>>> import numpy as np
>>> import numpy.linalg as la
>>> np.set_printoptions(precision=3, suppress=True, linewidth=140)
>>> J = np.load("arr.npy")
>>> J
array([[ 2,  3,  2,  3],
       [ 2, -3,  2, -3],
       [ 2,  3,  2,  3],
       [ 2, -3,  2, -3]])
>>> # column 2 repeats column 0
>>> Uu, sig, Vh = la.svd(J)
>>> sig.round(3) + 0
array([8.485, 5.657, 0.   , 0.   ])
>>> M2 = Uu[:, :2] @ np.diag(sig[:2]) @ Vh[:2]
>>> round(float(la.norm(J - M2) / la.norm(J)), 3)
0.0
>>> round(float(la.norm(J - M2, 2)), 3), np.round(sig[2], 3)
(0.0, np.float64(0.0))
>>> round(float(np.abs(J - M2).max()), 3)
0.0
>>> round(la.norm(J, 2) / la.norm(J), 3)
np.float64(0.832)
>>> la.matrix_rank(J, rtol=0.1)
np.int64(2)
>>> [round(float(x), 3) for x in la.svd(J, compute_uv=False)[:3]]
[8.485, 5.657, 0.0]
>>> np.argsort(-la.norm(J, axis=0).round(6), kind="stable")[:3]
array([1, 3, 0])
>>> np.round(la.svd(J, compute_uv=False), 3) + 0
array([8.485, 5.657, 0.   , 0.   ])
>>> J - J[0]
array([[ 0,  0,  0,  0],
       [ 0, -6,  0, -6],
       [ 0,  0,  0,  0],
       [ 0, -6,  0, -6]])
>>> np.count_nonzero(J)
np.int64(16)
>>> J.mean(axis=0)
array([2., 0., 2., 0.])
>>> J.sum(axis=1)
array([10, -2, 10, -2])
>>> np.diff(J, axis=0)
array([[ 0, -6,  0, -6],
       [ 0,  6,  0,  6],
       [ 0, -6,  0, -6]])
>>> J.shape
(4, 4)
>>> la.matrix_rank(J)
np.int64(2)
>>> np.kron(np.eye(2, dtype=int), J)
array([[ 2,  3,  2,  3,  0,  0,  0,  0],
       [ 2, -3,  2, -3,  0,  0,  0,  0],
       [ 2,  3,  2,  3,  0,  0,  0,  0],
       [ 2, -3,  2, -3,  0,  0,  0,  0],
       [ 0,  0,  0,  0,  2,  3,  2,  3],
       [ 0,  0,  0,  0,  2, -3,  2, -3],
       [ 0,  0,  0,  0,  2,  3,  2,  3],
       [ 0,  0,  0,  0,  2, -3,  2, -3]])
>>> np.round(la.det(J[::-1]), 3)
np.float64(0.0)
>>> round(la.eigvals(J).sum().real, 3)
np.float64(-2.0)
>>> np.round(la.eigvals(J), 3) + 0
array([-8.,  6.,  0.,  0.])
>>> np.round(np.poly(J), 3) + 0
array([  1.,   2., -48.,   0.,   0.])
>>> def softmax(z):
...     e = np.exp(z - z.max(axis=-1, keepdims=True))
...     return e / e.sum(axis=-1, keepdims=True)
... 
>>> softmax(J).sum(axis=1)
array([1., 1., 1., 1.])
>>> softmax(J[0])
array([0.134, 0.366, 0.134, 0.366])
>>> softmax(J[0] + 2)
array([0.134, 0.366, 0.134, 0.366])
>>> S = J @ J.T / np.sqrt(4)
>>> softmax(S)[0] @ J
array([2., 3., 2., 3.])
>>> softmax(S).round(6).argmax(axis=1)
array([0, 1, 0, 1])
>>> F = np.load("a.npy")
>>> F
array([[ 3.232,  4.658,  4.085, -1.   ,  4.301],
       [ 2.531,  5.249,  5.967, -1.   ,  6.086],
       [ 2.694,  3.05 ,  1.405, -1.   ,  2.114],
       [-2.291, -1.295, -2.299, -1.   , -0.333],
       [-2.518, -2.542, -4.566, -1.   , -4.265],
       [-0.428,  0.132, -1.308, -1.   ,  0.547],
       [-4.812, -3.809, -4.806, -1.   , -1.858],
       [-3.68 , -1.491, -1.301, -1.   , -0.85 ],
       [ 0.174,  1.143,  0.111, -1.   ,  0.738],
       [ 0.089, -0.191, -2.471, -1.   , -1.186],
       [ 2.943,  4.201,  3.458, -1.   ,  3.279],
       [ 2.88 ,  3.863,  2.846, -1.   ,  4.767],
       [-1.   ,  0.337, -0.326, -1.   ,  1.25 ],
       [-2.568, -1.516, -2.464, -1.   , -0.576],
       [ 1.978,  2.671,  1.364, -1.   ,  1.566],
       [ 2.091,  3.845,  3.599, -1.   ,  3.823],
       [-3.996, -2.214, -2.432, -1.   ,  1.234],
       [-0.94 ,  0.679,  0.297, -1.   ,  1.332],
       [ 1.222,  1.18 , -0.862, -1.   , -0.602],
       [ 4.03 ,  5.091,  4.153, -1.   ,  6.194],
       [-2.002, -0.337, -0.673, -1.   , -0.035]])
>>> # looks like rank 4
>>> np.unique(F.round(6), axis=0).shape
(21, 5)
>>> np.round(np.trace(la.pinv(F) @ F), 3)
np.float64(4.0)
>>> arr = np.load("test3.npy")
>>> arr
array([[-0.31 ,  0.474,  0.492,  0.269, -0.397, -0.454, -0.033],
       [-0.466,  0.112, -0.325, -0.28 ,  0.28 , -0.28 , -0.656],
       [ 0.582,  0.705, -0.098, -0.386,  0.025, -0.014, -0.063],
       [ 0.349, -0.275,  0.619, -0.051,  0.515, -0.319, -0.224],
       [-0.427,  0.093,  0.435, -0.633,  0.099,  0.381,  0.253],
       [-0.078, -0.072, -0.261, -0.25 ,  0.175, -0.653,  0.633],
       [-0.194,  0.419, -0.04 ,  0.484,  0.677,  0.206,  0.224]])
>>> # columns are unit length and at right angles
>>> x0 = np.array([-7, 7, 6, 7, -8, 7, 5])
>>> np.abs(la.eigvals(arr))
array([1., 1., 1., 1., 1., 1., 1.])
>>> [p for p in range(1, 25) if np.allclose(la.matrix_power(arr, p), np.eye(7))]
[]
>>> 7 - la.matrix_rank(arr - np.eye(7), tol=1e-8)
np.int64(1)
>>> la.inv(arr)
array([[-0.31 , -0.466,  0.582,  0.349, -0.427, -0.078, -0.194],
       [ 0.474,  0.112,  0.705, -0.275,  0.093, -0.072,  0.419],
       [ 0.492, -0.325, -0.098,  0.619,  0.435, -0.261, -0.04 ],
       [ 0.269, -0.28 , -0.386, -0.051, -0.633, -0.25 ,  0.484],
       [-0.397,  0.28 ,  0.025,  0.515,  0.099,  0.175,  0.677],
       [-0.454, -0.28 , -0.014, -0.319,  0.381, -0.653,  0.206],
       [-0.033, -0.656, -0.063, -0.224,  0.253,  0.633,  0.224]])
>>> round(float(la.norm(x0)), 3), round(la.norm(arr @ x0), 3)
(17.916, np.float64(17.916))
